>>> import numpy as np
>>> np.set_printoptions(precision=2, suppress=True, linewidth=140, legacy="1.25")
>>> def rnd(a):
...     return np.round(a, 2) + 0
... 
>>> W0 = np.loadtxt("mat.csv", delimiter=",")
>>> print(W0)
[[ 1. -2.  4. -8.]
 [ 1. -1.  1. -1.]
 [ 1.  0.  0.  0.]]
>>> print(rnd(np.linalg.norm(W0, 1)), rnd(np.linalg.norm(W0, np.inf)))
9.0 15.0
>>> print(W0[2] @ W0[0])
1.0
>>> print(rnd(np.linalg.norm(W0, 2)))
9.37
>>> print(rnd(np.linalg.norm(W0, axis=1)))
[9.22 2.   1.  ]
>>> E = np.loadtxt("block2.csv", delimiter=",")
>>> print(rnd(E))
[[ 0.43 -0.4   0.08 -0.57 -0.57]
 [-0.4   0.71  0.06 -0.4  -0.4 ]
 [ 0.08  0.06  0.99  0.08  0.08]
 [-0.57 -0.4   0.08  0.43 -0.57]
 [-0.57 -0.4   0.08 -0.57  0.43]]
>>> # symmetric
>>> x0 = np.array([1, 2, 0, -2, 2])
>>> print(rnd(E.T @ (E @ x0)))
[ 1.  2.  0. -2.  2.]
>>> print(rnd(np.sort(np.abs(np.degrees(np.angle(np.linalg.eigvals(E)))))))
[  0.   0.   0.   0. 180.]
>>> print(5 - np.linalg.matrix_rank(E - np.eye(5), tol=1e-8))
4
>>> print(rnd(np.linalg.det(E)))
-1.0
>>> print([p for p in range(1, 25) if np.allclose(np.linalg.matrix_power(E, p), np.eye(5))])
[2, 4, 6, 8, 10, 12, 14, 16, 18, 20, 22, 24]
>>> print(rnd(np.abs(np.linalg.eigvals(E))))
[1. 1. 1. 1. 1.]
>>> w, V = np.linalg.eigvalsh(E)
Traceback (most recent call last):
  File "<python-input-19>", line 1, in <module>
    w, V = np.linalg.eigvalsh(E)
    ^^^^
ValueError: too many values to unpack (expected 2)
>>> w, V = np.linalg.eigh(E)
>>> print(rnd(np.linalg.svd(E, compute_uv=False)))
[1. 1. 1. 1. 1.]
>>> print(rnd(w))
[-1.  1.  1.  1.  1.]
>>> print(np.unique(w.round(6) + 0, return_counts=True)[1])
[1 4]
>>> print(rnd(np.linalg.eigvalsh(E @ E)))
[1. 1. 1. 1. 1.]
>>> print(rnd(V.T @ E @ V))
[[-1.  0.  0.  0.  0.]
 [ 0.  1.  0.  0.  0.]
 [ 0.  0.  1.  0.  0.]
 [ 0.  0.  0.  1.  0.]
 [ 0.  0.  0.  0.  1.]]
>>> print(rnd(V @ np.diag(w) @ V.T))
[[ 0.43 -0.4   0.08 -0.57 -0.57]
 [-0.4   0.71  0.06 -0.4  -0.4 ]
 [ 0.08  0.06  0.99  0.08  0.08]
 [-0.57 -0.4   0.08  0.43 -0.57]
 [-0.57 -0.4   0.08 -0.57  0.43]]
>>> print((w > 1e-8).sum(), (w < -1e-8).sum())
4 1
>>> A = np.loadtxt("arr.csv", delimiter=",")
>>> print(rnd(A))
[[ 0.14 -0.23  0.22  0.09 -0.08  0.09]
 [-0.23  0.38 -0.29 -0.22  0.1  -0.2 ]
 [ 0.22 -0.29  0.56 -0.21 -0.26 -0.06]
 [ 0.09 -0.22 -0.21  0.55  0.14  0.35]
 [-0.08  0.1  -0.26  0.14  0.13  0.06]
 [ 0.09 -0.2  -0.06  0.35  0.06  0.24]]
>>> other = A / np.linalg.norm(A, axis=1, keepdims=True)
>>> gram = other @ other.T
>>> print(rnd(gram))
[[ 1.   -0.98  0.77  0.31 -0.63  0.5 ]
 [-0.98  1.   -0.63 -0.49  0.46 -0.66]
 [ 0.77 -0.63  1.   -0.38 -0.98 -0.17]
 [ 0.31 -0.49 -0.38  1.    0.55  0.98]
 [-0.63  0.46 -0.98  0.55  1.    0.36]
 [ 0.5  -0.66 -0.17  0.98  0.36  1.  ]]
>>> print(rnd(np.linalg.norm(other, axis=1)))
[1. 1. 1. 1. 1. 1.]
>>> print(rnd(gram[2]))
[ 0.77 -0.63  1.   -0.38 -0.98 -0.17]
>>> print(np.argwhere(np.triu(np.abs(gram) > 0.95, 1)))
[[0 1]
 [2 4]
 [3 5]]
>>> w, V = np.linalg.eigh(A)
>>> x0 = np.array([0, 6, 7, 0, 7, 0])
>>> print(rnd(x0 @ A @ x0 / (x0 @ x0)), rnd(w[0]), rnd(w[-1]))
0.05 0.0 1.0
>>> print(rnd(np.abs(A).sum(axis=1).max()), rnd(np.abs(w).max()))
1.6 1.0
>>> print(rnd(x0 @ A @ x0))
6.06
>>> M = np.load("w.npy")
>>> print(M)
[[ 8  0  0  0]
 [ 0 -7  0  0]
 [ 0  0 -6  0]
 [ 0  0  0 -5]]
>>> # symmetric
>>> other = M / np.sqrt((M ** 2).mean(axis=1, keepdims=True))
>>> print(np.linalg.matrix_rank(M - M.mean(axis=1, keepdims=True)))
3
>>> print(rnd(np.linalg.norm(other, axis=1)))
[2. 2. 2. 2.]
>>> print(np.linalg.matrix_rank(other) == np.linalg.matrix_rank(M))
True
>>> print(other[0])
[2. 0. 0. 0.]
>>> w, V = np.linalg.eig(M)
>>> print(rnd(np.sort(np.linalg.eigvals(M @ M))))
[25. 36. 49. 64.]
>>> print(rnd(np.sort(np.linalg.eigvals(M.T))))
[-7. -6. -5.  8.]
>>> rng = np.random.default_rng(502)
>>> idx = rng.permutation(4)
>>> other = M[:, idx] * rng.choice([-1, 1], 4)
>>> print(other)
[[ 0  0  8  0]
 [ 0  0  0 -7]
 [ 6  0  0  0]
 [ 0 -5  0  0]]
>>> U, _, Vt = np.linalg.svd(M.T @ other)
>>> print(U @ Vt)
[[ 0.  0.  1.  0.]
 [ 0.  0.  0.  1.]
 [-1.  0.  0.  0.]
 [ 0.  1.  0.  0.]]
>>> print(rnd(np.linalg.lstsq(M, other)[0]))
[[ 0.  0.  1.  0.]
 [ 0.  0.  0.  1.]
 [-1.  0.  0.  0.]
 [ 0.  1.  0.  0.]]
>>> X = np.maximum(np.array([[-6, -3],
...     [4, 3],
...     [-1, 1],
...     [9, 2],
...     [-4, 7],
...     [7, 6],
...     [4, -4],
...     [-8, 3],
...     [6, 7],
...     [8, 2],
...     [0, -8],
...     [4, -5],
...     [-9, 7],
...     [-2, 8],
...     [6, -9],
...     [-9, -6],
...     [-5, 6],
...     [9, 6],
...     [3, 5],
...     [-8, 4],
...     [4, -4],
...     [1, -3]]) @ np.array([[1, 1, -2, 1], [1, 0, -1, -2]]) + np.array([0, 2, 0, 1]), 0)
>>> print(X)
[[ 0  0 15  1]
 [ 7  6  0  0]
 [ 0  1  1  0]
 [11 11  0  6]
 [ 3  0  1  0]
 [13  9  0  0]
 [ 0  6  0 13]
 [ 0  0 13  0]
 [13  8  0  0]
 [10 10  0  5]
 [ 0  2  8 17]
 [ 0  6  0 15]
 [ 0  0 11  0]
 [ 6  0  0  0]
 [ 0  8  0 25]
 [ 0  0 24  4]
 [ 1  0  4  0]
 [15 11  0  0]
 [ 8  5  0  0]
 [ 0  0 12  0]
 [ 0  6  0 13]
 [ 0  3  1  8]]
>>> other = np.linalg.inv(E)
>>> print(rnd(np.linalg.det(E) * other))
[[-0.43  0.4  -0.08  0.57  0.57]
 [ 0.4  -0.71 -0.06  0.4   0.4 ]
 [-0.08 -0.06 -0.99 -0.08 -0.08]
 [ 0.57  0.4  -0.08 -0.43  0.57]
 [ 0.57  0.4  -0.08  0.57 -0.43]]
>>> print(np.allclose(other, E.T))
True
>>> print(rnd(np.linalg.cond(E)))
1.0
>>> print(rnd(np.linalg.slogdet(E)[0]))
-1.0
>>> print(rnd(np.linalg.det(E) * np.linalg.det(other)))
1.0
>>> print(rnd(other))
[[ 0.43 -0.4   0.08 -0.57 -0.57]
 [-0.4   0.71  0.06 -0.4  -0.4 ]
 [ 0.08  0.06  0.99  0.08  0.08]
 [-0.57 -0.4   0.08  0.43 -0.57]
 [-0.57 -0.4   0.08 -0.57  0.43]]
>>> print(rnd(E @ other))
[[1. 0. 0. 0. 0.]
 [0. 1. 0. 0. 0.]
 [0. 0. 1. 0. 0.]
 [0. 0. 0. 1. 0.]
 [0. 0. 0. 0. 1.]]
